$ python -q
>>> import numpy as np
>>> np.set_printoptions(precision=2, suppress=True, linewidth=140)
>>> F = np.loadtxt("sample12.csv", delimiter=",")
>>> print(F)
[[ 3.  3.  3.  3.  3.  3.  3.  3.  3.  3.  3.  3.  3.]
 [ 3.  6.  6.  6.  6.  6.  6.  6.  6.  6.  6.  6.  6.]
 [ 3.  6.  9.  9.  9.  9.  9.  9.  9.  9.  9.  9.  9.]
 [ 3.  6.  9. 12. 12. 12. 12. 12. 12. 12. 12. 12. 12.]
 [ 3.  6.  9. 12. 15. 15. 15. 15. 15. 15. 15. 15. 15.]
 [ 3.  6.  9. 12. 15. 18. 18. 18. 18. 18. 18. 18. 18.]
 [ 3.  6.  9. 12. 15. 18. 21. 21. 21. 21. 21. 21. 21.]
 [ 3.  6.  9. 12. 15. 18. 21. 24. 24. 24. 24. 24. 24.]
 [ 3.  6.  9. 12. 15. 18. 21. 24. 27. 27. 27. 27. 27.]
 [ 3.  6.  9. 12. 15. 18. 21. 24. 27. 30. 30. 30. 30.]
 [ 3.  6.  9. 12. 15. 18. 21. 24. 27. 30. 33. 33. 33.]
 [ 3.  6.  9. 12. 15. 18. 21. 24. 27. 30. 33. 36. 36.]
 [ 3.  6.  9. 12. 15. 18. 21. 24. 27. 30. 33. 36. 39.]]
>>> x = np.array([-1, -1, -2, 0, 3, -3, 3, 0, 0, -3, -3, 3, 0])
>>> y = F @ x
>>> c, lr = np.zeros(13), 1 / np.linalg.norm(F, 2) ** 2
>>> for i in range(10):
...     c -= lr * F.T @ (F @ c - y)
...     if i % 2 == 0: print(i, round(np.linalg.norm(F @ c - y), 2))
... 
0 19.56
2 19.54
4 19.53
6 19.51
8 19.49
>>> print(c)
[-0.04 -0.07 -0.1  -0.12 -0.14 -0.17 -0.19 -0.21 -0.23 -0.25 -0.26 -0.26 -0.26]
>>> low = np.linalg.cholesky(F)
>>> np.linalg.eigvalsh(F).min() > 0
np.True_
>>> J = np.load("layer11.npy")
>>> print(J)
[[ 3.02  2.   -2.    3.    2.   -3.    1.    3.    3.    1.    2.   -2.   -2.  ]
 [ 0.    0.02 -1.    1.   -2.   -3.    2.    2.   -2.    2.   -3.    3.   -1.  ]
 [-2.    3.    0.02  0.    1.   -3.    0.    0.    1.    1.    3.   -1.    3.  ]
 [-3.    3.   -3.   -1.98 -2.    0.    3.    1.    1.   -1.    3.    3.   -1.  ]
 [ 0.    1.   -2.    0.   -1.98  2.    2.    0.    0.    3.   -2.    0.    2.  ]
 [-1.   -1.    0.   -3.    3.    3.02 -3.   -1.   -3.   -2.    0.   -3.   -2.  ]
 [ 3.    3.    3.   -2.    3.   -2.   -0.98  2.   -2.    1.   -1.    1.   -2.  ]
 [ 0.   -1.    1.    0.   -1.   -1.    1.   -1.98  3.   -1.   -3.   -3.    2.  ]
 [-2.    3.   -2.   -3.    3.    3.    1.   -3.   -2.98  2.    3.    1.    1.  ]
 [-1.   -2.    3.    3.    2.    3.    3.   -1.    3.    0.02 -3.   -1.   -1.  ]
 [ 1.    1.   -2.    2.    2.   -2.    2.    2.   -2.   -3.   -1.98  2.    3.  ]
 [-3.   -3.    0.   -2.    0.    0.   -3.   -3.    1.    2.    2.   -0.98 -1.  ]
 [ 3.    2.   -2.    3.    2.   -3.    1.    3.    3.    1.    2.   -2.   -1.98]]
>>> Uu, sv, Vh = np.linalg.svd(J)
>>> print(np.argmax(sv[:-1] / (sv[1:] + 1e-6)) + 1)
12
>>> B = Uu[:, :12] @ np.diag(sv[:12]) @ Vh[:12]
>>> np.linalg.matrix_rank(J, rtol=0.05)
np.int64(12)
>>> np.round(np.linalg.norm(J - B, 2), 2), round(float(sv[12]), 2)
(np.float64(0.0), 0.0)
>>> B = J / np.linalg.norm(J, axis=1, keepdims=True)
>>> cov = B @ B.T
>>> np.round(np.degrees(np.arccos(np.clip(cov[10, 7], -1, 1))), 2)
np.float64(92.42)
>>> print(cov[10])
[ 0.16  0.4   0.1   0.07  0.05 -0.27  0.12 -0.04 -0.09 -0.1   1.   -0.73  0.16]
>>> data = np.loadtxt("test18.csv", delimiter=",")
>>> data
array([[ 1. , -0.6, -1.1,  1.6, -0.4,  0.4, -0.5,  2.3, -0.7, -0.6,  0.2, -0.2,  1. ],
       [ 1.2,  1.8, -0.8,  1.1,  0. ,  0.5, -0.4,  0.2,  0.2,  0.1, -1.9, -0.8,  0.2],
       [ 0.9,  0.7, -0.8, -0.2, -1.8,  0.6,  0.4, -1.1,  0.2,  0.6,  0.9, -1.6, -0.5],
       [ 0.9, -0.1, -0.1, -0.2,  0.2,  0.9, -2.1, -0.4, -0.9, -0.5,  0.2, -1.1, -0.9],
       [ 3.2, -0.3,  0.8, -0.5,  0. ,  2.5,  0.1, -0.3,  0. , -0.1,  0. ,  2.2, -0.1],
       [-1.3,  0.7, -0.7,  0. ,  0.5,  1.7,  0.7,  0.2, -0.2, -1.8,  0.2, -0.2, -1.3],
       [-0.1, -1.2,  0.3,  0.7,  2.4,  0.7, -0.6,  0. , -0.6, -0.4,  0.2, -0.4,  0. ],
       [-2.6,  0. , -1.2, -0.4,  1.5,  0.6,  0.3,  1.6, -0.8, -1. , -0.6, -0.8,  0.1],
       [ 1.2,  2. , -0.8, -0.8, -0.1,  0.1, -1.8,  0.1, -1.6, -1.2,  0.3,  1. ,  0.2],
       [ 0.8,  0. ,  2. ,  0.1,  0.6, -0.7, -1.9,  0. ,  0.2,  0.1, -0.8,  0.4, -0.4]])
>>> x = np.array([-4, -4, -5, -2, 4, -3, 3, 4, 5, 4, 1, 2, 2])
>>> a = np.maximum(data @ x, 0)
>>> print(data * (a > 1e-9)[:, None])
[[ 1.  -0.6 -1.1  1.6 -0.4  0.4 -0.5  2.3 -0.7 -0.6  0.2 -0.2  1. ]
 [ 0.   0.  -0.   0.   0.   0.  -0.   0.   0.   0.  -0.  -0.   0. ]
 [ 0.   0.  -0.  -0.  -0.   0.   0.  -0.   0.   0.   0.  -0.  -0. ]
 [ 0.  -0.  -0.  -0.   0.   0.  -0.  -0.  -0.  -0.   0.  -0.  -0. ]
 [ 0.  -0.   0.  -0.   0.   0.   0.  -0.   0.  -0.   0.   0.  -0. ]
 [-0.   0.  -0.   0.   0.   0.   0.   0.  -0.  -0.   0.  -0.  -0. ]
 [-0.1 -1.2  0.3  0.7  2.4  0.7 -0.6  0.  -0.6 -0.4  0.2 -0.4  0. ]
 [-2.6  0.  -1.2 -0.4  1.5  0.6  0.3  1.6 -0.8 -1.  -0.6 -0.8  0.1]
 [ 0.   0.  -0.  -0.  -0.   0.  -0.   0.  -0.  -0.   0.   0.   0. ]
 [ 0.   0.   0.   0.   0.  -0.  -0.   0.   0.   0.  -0.   0.  -0. ]]
>>> print(np.maximum(data @ (3 * x), 0))
[ 4.5  0.   0.   0.   0.   0.   8.4 56.1  0.   0. ]
